In [1]: import numpy as np

In [2]: np.set_printoptions(precision=2, suppress=True, linewidth=120)

In [3]: def rnd(a):
   ...:     return np.round(a, 2) + 0
   ...: 

In [4]: W2 = np.array([[-0.1, -1.4, 1.4], [-0.6, -0.2, -0.6]])

In [5]: rng = np.random.default_rng(924)

In [6]: A = np.array([[5, 5],
   ...:     [8, -9],
   ...:     [3, 1],
   ...:     [9, -2],
   ...:     [-7, 5],
   ...:     [-4, -2],
   ...:     [1, 0],
   ...:     [-6, 3],
   ...:     [-9, -1],
   ...:     [4, -4],
   ...:     [-1, 6],
   ...:     [-9, -5],
   ...:     [-8, 2],
   ...:     [8, 7],
   ...:     [-8, -5],
   ...:     [3, 1],
   ...:     [-1, 9],
   ...:     [-9, -4],
   ...:     [-4, 0],
   ...:     [-1, 2],
   ...:     [9, 9],
   ...:     [6, 9],
   ...:     [-7, -2],
   ...:     [-1, 4],
   ...:     [-6, 7],
   ...:     [-8, 4],
   ...:     [7, -3]]) @ W2 + 0.05 * rng.normal(size=(27, 3))

In [7]: rnd(A)
Out[7]: 
array([[ -3.49,  -7.94,   4.01],
       [  4.63,  -9.39,  16.64],
       [ -0.87,  -4.47,   3.62],
       [  0.36, -12.21,  13.75],
       [ -2.43,   8.84, -12.76],
       [  1.64,   5.99,  -4.44],
       [ -0.11,  -1.36,   1.36],
       [ -1.09,   7.83, -10.12],
       [  1.5 ,  12.72, -11.98],
       [  1.98,  -4.82,   7.99],
       [ -3.5 ,   0.2 ,  -4.99],
       [  3.83,  13.63,  -9.65],
       [ -0.38,  10.81, -12.36],
       [ -5.  , -12.72,   7.01],
       [  3.72,  12.3 ,  -8.25],
       [ -0.91,  -4.41,   3.69],
       [ -5.32,  -0.43,  -6.84],
       [  3.31,  13.3 , -10.17],
       [  0.4 ,   5.56,  -5.61],
       [ -1.14,   1.03,  -2.67],
       [ -6.32, -14.39,   7.2 ],
       [ -5.97, -10.19,   2.96],
       [  1.94,  10.19,  -8.57],
       [ -2.31,   0.6 ,  -3.79],
       [ -3.56,   6.98, -12.65],
       [ -1.54,  10.32, -13.7 ],
       [  1.14,  -9.21,  11.58]])

In [8]: Xc = A - A.mean(axis=0)

In [9]: vecs = np.linalg.svd(Xc)[2][:2]

In [10]: A2 = Xc - Xc @ vecs.T @ vecs

In [11]: rnd(np.linalg.norm(A2) / np.linalg.norm(Xc))
Out[11]: np.float64(0.0)

In [12]: rnd((Xc @ vecs.T).std(axis=0))
Out[12]: array([12.25,  3.97])

In [13]: rnd(np.diag(vecs.T @ vecs))
Out[13]: array([0.54, 0.7 , 0.75])

In [14]: z = A[:, 0] > np.median(A[:, 0])

In [15]: f = A[z].mean(axis=0) - A[~z].mean(axis=0)

In [16]: z.astype(int)
Out[16]: array([0, 1, 0, 1, 0, 1, 1, 0, 1, 1, 0, 1, 1, 0, 1, 0, 0, 1, 1, 0, 0, 0, 1, 0, 0, 0, 1])

In [17]: ((A - A.mean(axis=0)) @ f > 0).astype(int)
Out[17]: array([0, 0, 0, 0, 1, 1, 0, 1, 1, 0, 0, 1, 1, 0, 1, 0, 0, 1, 1, 0, 0, 0, 1, 0, 1, 1, 0])

In [18]: np.argsort(-np.abs(f).round(6), kind="stable")
Out[18]: array([1, 0, 2])

In [19]: A2 = np.c_[A[:, :2] @ np.array([[0, 3], [0, 2]]), np.array([-1, 0, -1, -3, 3, 2, 2, 0, 2, 2, 1, -1, 3, 0, 1, 1, -1, 2, -2, -1, 2, -2, -1, -1, 0, 1, 2])]

In [20]: rnd(A2)
Out[20]: 
array([[  0.  , -26.36,  -1.  ],
       [  0.  ,  -4.9 ,   0.  ],
       [  0.  , -11.54,  -1.  ],
       [  0.  , -23.34,  -3.  ],
       [  0.  ,  10.38,   3.  ],
       [  0.  ,  16.91,   2.  ],
       [  0.  ,  -3.04,   2.  ],
       [  0.  ,  12.39,   0.  ],
       [  0.  ,  29.94,   2.  ],
       [  0.  ,  -3.7 ,   2.  ],
       [  0.  , -10.11,   1.  ],
       [  0.  ,  38.75,  -1.  ],
       [  0.  ,  20.49,   3.  ],
       [  0.  , -40.44,   0.  ],
       [  0.  ,  35.75,   1.  ],
       [  0.  , -11.55,   1.  ],
       [  0.  , -16.82,  -1.  ],
       [  0.  ,  36.52,   2.  ],
       [  0.  ,  12.32,  -2.  ],
       [  0.  ,  -1.37,  -1.  ],
       [  0.  , -47.73,   2.  ],
       [  0.  , -38.29,  -2.  ],
       [  0.  ,  26.21,  -1.  ],
       [  0.  ,  -5.73,  -1.  ],
       [  0.  ,   3.26,   0.  ],
       [  0.  ,  16.01,   1.  ],
       [  0.  , -15.  ,   2.  ]])

In [21]: rnd(np.linalg.lstsq(A, A2[:, 0])[0])
Out[21]: array([0., 0., 0.])

In [22]: np.linalg.matrix_rank(np.c_[A, A2])
Out[22]: np.int64(4)

In [23]: rnd(np.linalg.norm(np.linalg.qr(A)[0].T @ A2, axis=0) ** 2 / ((A2 ** 2).sum(axis=0) + 1e-12))
Out[23]: array([0.  , 1.  , 0.11])

In [24]: np.linalg.matrix_rank(A2)
Out[24]: np.int64(2)

In [25]: dist = np.linalg.norm(A[:, None] - A[None], axis=-1)

In [26]: np.unravel_index(dist.round(6).argmax(), dist.shape)
Out[26]: (np.int64(1), np.int64(25))

In [27]: dist.shape
Out[27]: (27, 27)

In [28]: dist.mean(axis=1).argmax()
Out[28]: np.int64(1)

In [29]: np.linalg.matrix_rank(dist ** 2)
Out[29]: np.int64(5)

In [30]: arr = np.array([[1, 2, 1], [2, 4, 2], [1, 2, 1]])

In [31]: np.abs(np.diag(np.linalg.qr(arr)[1])) > 1e-9
Out[31]: array([ True, False, False])

In [32]: rnd(arr @ np.linalg.pinv(arr) @ arr)
Out[32]: 
array([[1., 2., 1.],
       [2., 4., 2.],
       [1., 2., 1.]])

In [33]: np.unique(arr.round(6), axis=0).shape
Out[33]: (2, 3)

In [34]: K = np.array([[-2.0, 0.0, 0.0], [0.0, 7.0, -5.0], [0.0, 0.0, -7.0]])

In [35]: K
Out[35]: 
array([[-2.,  0.,  0.],
       [ 0.,  7., -5.],
       [ 0.,  0., -7.]])

In [36]: (K + K.T) / 2
Out[36]: 
array([[-2. ,  0. ,  0. ],
       [ 0. ,  7. , -2.5],
       [ 0. , -2.5, -7. ]])

In [37]: np.allclose(K, K.T)
Out[37]: False

In [38]: rnd(np.sort(np.abs(np.linalg.eigvals(K))))
Out[38]: array([2., 7., 7.])

In [39]: (K - K.T) / 2
Out[39]: 
array([[ 0. ,  0. ,  0. ],
       [ 0. ,  0. , -2.5],
       [ 0. ,  2.5,  0. ]])

In [40]: np.trace(K)
Out[40]: np.float64(-2.0)

In [41]: np.allclose(K @ K.T, K.T @ K)
Out[41]: False

In [42]: (np.linalg.matrix_power((K != 0) + (K.T != 0) + np.eye(3), 3) > 0).astype(int)
Out[42]: 
array([[1, 0, 0],
       [0, 1, 1],
       [0, 1, 1]])

In [43]: np.flatnonzero(np.linalg.matrix_power((K != 0) + (K.T != 0) + np.eye(3), 3)[2])
Out[43]: array([1, 2])

In [44]: np.einsum("ii->", K)
Out[44]: np.float64(-2.0)

In [45]: rnd(np.linalg.det(K[::-1]))
Out[45]: np.float64(-98.0)

In [46]: np.poly(K)
Out[46]: array([  1.,   2., -49., -98.])

In [47]: np.kron(np.eye(2, dtype=int), K)
Out[47]: 
array([[-2.,  0.,  0., -0.,  0.,  0.],
       [ 0.,  7., -5.,  0.,  0., -0.],
       [ 0.,  0., -7.,  0.,  0., -0.],
       [-0.,  0.,  0., -2.,  0.,  0.],
       [ 0.,  0., -0.,  0.,  7., -5.],
       [ 0.,  0., -0.,  0.,  0., -7.]])

In [48]: rnd(np.linalg.eigvals(K).sum().real)
Out[48]: np.float64(-2.0)

In [49]: f, r1 = K[1], K[0]

In [50]: f @ f
Out[50]: np.float64(74.0)

In [51]: p = (f @ r1) / (f @ f) * f

In [52]: rnd(np.linalg.norm(f + r1) ** 2 + np.linalg.norm(f - r1) ** 2)
Out[52]: np.float64(156.0)

In [53]: E = np.load("block13.npy")

In [54]: E
Out[54]: 
array([[4., 1., 0.],
       [0., 4., 1.],
       [0., 0., 4.]])

In [55]: A2 = np.array([[2, 1, 3], [3, -1, 0]])

In [56]: W2 = np.kron(A2, E)

In [57]: W2
Out[57]: 
array([[ 8.,  2.,  0.,  4.,  1.,  0., 12.,  3.,  0.],
       [ 0.,  8.,  2.,  0.,  4.,  1.,  0., 12.,  3.],
       [ 0.,  0.,  8.,  0.,  0.,  4.,  0.,  0., 12.],
       [12.,  3.,  0., -4., -1., -0.,  0.,  0.,  0.],
       [ 0., 12.,  3., -0., -4., -1.,  0.,  0.,  0.],
       [ 0.,  0., 12., -0., -0., -4.,  0.,  0.,  0.]])

In [58]: W2.shape
Out[58]: (6, 9)

In [59]: O, vecs = np.linalg.qr(E[:, :2])[0], np.linalg.qr(E[:, 2:])[0]

In [60]: sigma = np.linalg.svd(O.T @ vecs, compute_uv=False)

In [61]: rnd(np.linalg.norm(O @ O.T - vecs @ vecs.T, 2))
Out[61]: np.float64(1.0)

In [62]: rnd(np.linalg.det(E[::-1]))
Out[62]: np.float64(-64.0)

In [63]: rnd(np.linalg.det(E.T))
Out[63]: np.float64(64.0)

In [64]: np.kron(np.eye(2, dtype=int), E)
Out[64]: 
array([[4., 1., 0., 0., 0., 0.],
       [0., 4., 1., 0., 0., 0.],
       [0., 0., 4., 0., 0., 0.],
       [0., 0., 0., 4., 1., 0.],
       [0., 0., 0., 0., 4., 1.],
       [0., 0., 0., 0., 0., 4.]])

In [65]: rnd(np.linalg.det(2 * E)), rnd(np.linalg.det(E))
Out[65]: (np.float64(512.0), np.float64(64.0))

In [66]: ev, vecs = np.linalg.eig(K)

In [67]: ev
Out[67]: array([-2.,  7., -7.])

In [68]: rnd(np.sort(np.linalg.eigvals(np.linalg.inv(K))))
Out[68]: array([-0.5 , -0.14,  0.14])

In [69]: rnd(np.linalg.norm(E, 2))
Out[69]: np.float64(4.74)

In [70]: rnd(np.linalg.norm(E, axis=0))
Out[70]: array([4.  , 4.12, 4.12])

In [71]: rnd(np.linalg.norm(E[0] - E[1]))
Out[71]: np.float64(5.1)

In [72]: feats = np.load("data.npy")

In [73]: feats
Out[73]: 
array([[  5.76,  21.17,  29.06],
       [  5.53,  20.38,  28.16],
       [  0.76,   5.26,  10.1 ],
       [  0.53,   4.57,   9.19],
       [  0.21,   3.61,   7.87],
       [ -0.34,   1.97,   5.45],
       [ -0.75,   0.35,   2.51],
       [ -0.75,   0.27,   2.31],
       [ -0.72,   0.04,   1.63],
       [ -0.54,  -0.1 ,   0.85],
       [ -0.37,  -0.1 ,   0.47],
       [ -0.26,  -0.08,   0.31],
       [  1.3 ,   0.47,  -0.83],
       [  2.41,   0.79,  -1.32],
       [  3.08,   0.92,  -1.59],
       [  4.07,   1.04,  -2.03],
       [  4.78,   1.07,  -2.36],
       [  4.88,   1.07,  -2.41],
       [  6.17,   0.98,  -3.09],
       [  7.23,   0.8 ,  -3.73],
       [ 12.57,  -1.53,  -7.96],
       [ 14.53,  -2.91,  -9.94],
       [ 15.32,  -3.55, -10.81],
       [ 17.96,  -5.96, -13.95]])

In [74]: proj = feats @ np.linalg.solve(feats.T @ feats, feats.T)

In [75]: rnd(proj @ feats[:, 1])
Out[75]: 
array([21.17, 20.38,  5.26,  4.57,  3.61,  1.97,  0.35,  0.27,  0.04, -0.1 , -0.1 , -0.08,  0.47,  0.79,  0.92,  1.04,
        1.07,  1.07,  0.98,  0.8 , -1.53, -2.91, -3.55, -5.96])

In [76]: rnd(np.linalg.eigvalsh(proj))
Out[76]: array([0., 0., 0., 0., 0., 0., 0., 0., 0., 0., 0., 0., 0., 0., 0., 0., 0., 0., 0., 0., 0., 1., 1., 1.])

In [77]: rnd(np.diag(proj))
Out[77]: 
array([0.47, 0.44, 0.13, 0.12, 0.11, 0.09, 0.04, 0.04, 0.02, 0.01, 0.  , 0.  , 0.02, 0.04, 0.05, 0.07, 0.08, 0.08,
       0.09, 0.1 , 0.14, 0.2 , 0.23, 0.42])

In [78]: np.linalg.matrix_rank(np.eye(24) - proj)
Out[78]: np.int64(21)

In [79]: rnd(np.trace(proj))
Out[79]: np.float64(3.0)
